$ ipython --no-banner

In [1]: import numpy as np

In [2]: np.set_printoptions(precision=2, suppress=True, linewidth=200, sign=" ")

In [3]: W0 = np.array([[-5, -1, -4, -1],
   ...:     [1, 5, 2, 5],
   ...:     [-2, 2, -1, 2],
   ...:     [1, 5, 2, 5],
   ...:     [-5, -1, -4, -1]])

In [4]: W0
Out[4]: 
array([[-5, -1, -4, -1],
       [ 1,  5,  2,  5],
       [-2,  2, -1,  2],
       [ 1,  5,  2,  5],
       [-5, -1, -4, -1]])

In [5]: # looks like rank 2

In [6]: np.argsort(-np.linalg.norm(W0, axis=0).round(6), kind="stable")[:3]
Out[6]: array([ 0,  1,  3])

In [7]: np.linalg.cond(W0) > 100
Out[7]: np.True_

In [8]: print(round(np.linalg.norm(W0, 2) / np.linalg.norm(W0), 2))
0.84

In [9]: B = W0 / np.linalg.norm(W0, axis=1, keepdims=True)

In [10]: G = B @ B.T

In [11]: (np.abs(G) > 0.9).astype(int)
Out[11]: 
array([[ 1,  0,  0,  0,  1],
       [ 0,  1,  0,  1,  0],
       [ 0,  0,  1,  0,  0],
       [ 0,  1,  0,  1,  0],
       [ 1,  0,  0,  0,  1]])

In [12]: round(float(np.degrees(np.arccos(np.clip(G[0, 2], -1, 1)))), 2)
Out[12]: 64.98

In [13]: print(round(np.trace(np.linalg.pinv(W0) @ W0), 2))
2.0

In [14]: print(np.unique(W0.round(6), axis=0).shape)
(3, 4)

In [15]: np.allclose(W0[:-1].T @ np.linalg.lstsq(W0[:-1].T, W0[-1])[0], W0[-1])
Out[15]: True

In [16]: rank = np.linalg.matrix_rank(W0)

In [17]: rank
Out[17]: np.int64(2)

In [18]: ns = np.linalg.svd(W0)[2][rank:].T

In [19]: [int(np.linalg.matrix_rank(np.delete(W0, i, axis=0))) for i in range(5)]
Out[19]: [2, 2, 2, 2, 2]

In [20]: print([int(np.linalg.matrix_rank(W0[:i])) for i in range(1, len(W0) + 1)])
[1, 2, 2, 2, 2]

In [21]: K = np.load("out14.npy")

In [22]: K
Out[22]: 
array([[ 2,  0,  2,  1,  0],
       [ 0,  0,  0,  0,  0],
       [ 2,  0,  1,  2,  2],
       [ 1,  0,  0,  0,  2],
       [ 1,  0,  0,  2,  1]])

In [23]: # 2 blocks once reordered

In [24]: left, sig, VT = np.linalg.svd(W0)

In [25]: V = VT[:(sig > 1e-8).sum()]

In [26]: rng = np.random.default_rng(555)

In [27]: vec = W0[1] + -1 * W0[0] + rng.integers(2) * np.eye(4)[0]

In [28]: vec
Out[28]: array([ 6.,  6.,  6.,  6.])

In [29]: np.diag(V.T @ V)
Out[29]: array([ 0.65,  0.49,  0.37,  0.49])

In [30]: A = np.loadtxt("m.csv", delimiter=",")

In [31]: A
Out[31]: 
array([[-0.3, -0.8, -1.3,  0.4],
       [ 1.2, -1.1,  1.1,  0.2],
       [-0.2, -1.7, -0.4, -0.8],
       [-0.4, -0.1,  1.5,  1.6],
       [ 0.3, -1.8, -0.2, -0.7],
       [-0.9,  0.1,  1.2, -1.5],
       [ 1.5,  3.3, -9.9,  2.1],
       [ 1.6, -1.9, -1.3, -1.7],
       [-0.5, -0.5,  0.7, -0.8],
       [ 0.1,  0.4, -0.6, -0.4],
       [ 0.4, -1.6,  0.5,  0. ],
       [ 0.4,  0.5,  0.3, -0.2],
       [ 0.7,  0.2, -2.8,  0.1],
       [-0.8,  0. ,  0.6,  0.6],
       [ 1.4,  0.6,  1.5,  1. ]])

In [32]: # row 6 is much longer than the rest

In [33]: B = np.c_[A[:, :3] @ np.array([[2, 1, -1], [2, 2, -1], [-1, 0, -1]]), np.array([-2, -2, 2, 1, 0, 2, 0, -1, -1, -1, -2, 2, 0, 1, -1])]

In [34]: B
Out[34]: 
array([[-0.9, -1.9,  2.4, -2. ],
       [-0.9, -1. , -1.2, -2. ],
       [-3.4, -3.6,  2.3,  2. ],
       [-2.5, -0.6, -1. ,  1. ],
       [-2.8, -3.3,  1.7,  0. ],
       [-2.8, -0.7, -0.4,  2. ],
       [19.5,  8.1,  5.1,  0. ],
       [ 0.7, -2.2,  1.6, -1. ],
       [-2.7, -1.5,  0.3, -1. ],
       [ 1.6,  0.9,  0.1, -1. ],
       [-2.9, -2.8,  0.7, -2. ],
       [ 1.5,  1.4, -1.2,  2. ],
       [ 4.6,  1.1,  1.9,  0. ],
       [-2.2, -0.8,  0.2,  1. ],
       [ 2.5,  2.6, -3.5, -1. ]])

In [35]: print(np.linalg.matrix_rank(B))
4

In [36]: np.round(np.linalg.norm(B - A @ np.linalg.lstsq(A, B)[0], axis=0), 2) + 0
Out[36]: array([ 0.  ,  0.  ,  0.  ,  4.59])

In [37]: cen = (A - A.mean(axis=0)) / A.std(axis=0)

In [38]: np.argwhere(np.abs(cen) > 2)
Out[38]: 
array([[ 6,  1],
       [ 6,  2],
       [ 6,  3]])

In [39]: coef = np.linalg.lstsq(np.delete(cen, 2, axis=1), cen[:, 2])[0]

In [40]: np.abs(coef).argmax()
Out[40]: np.int64(1)
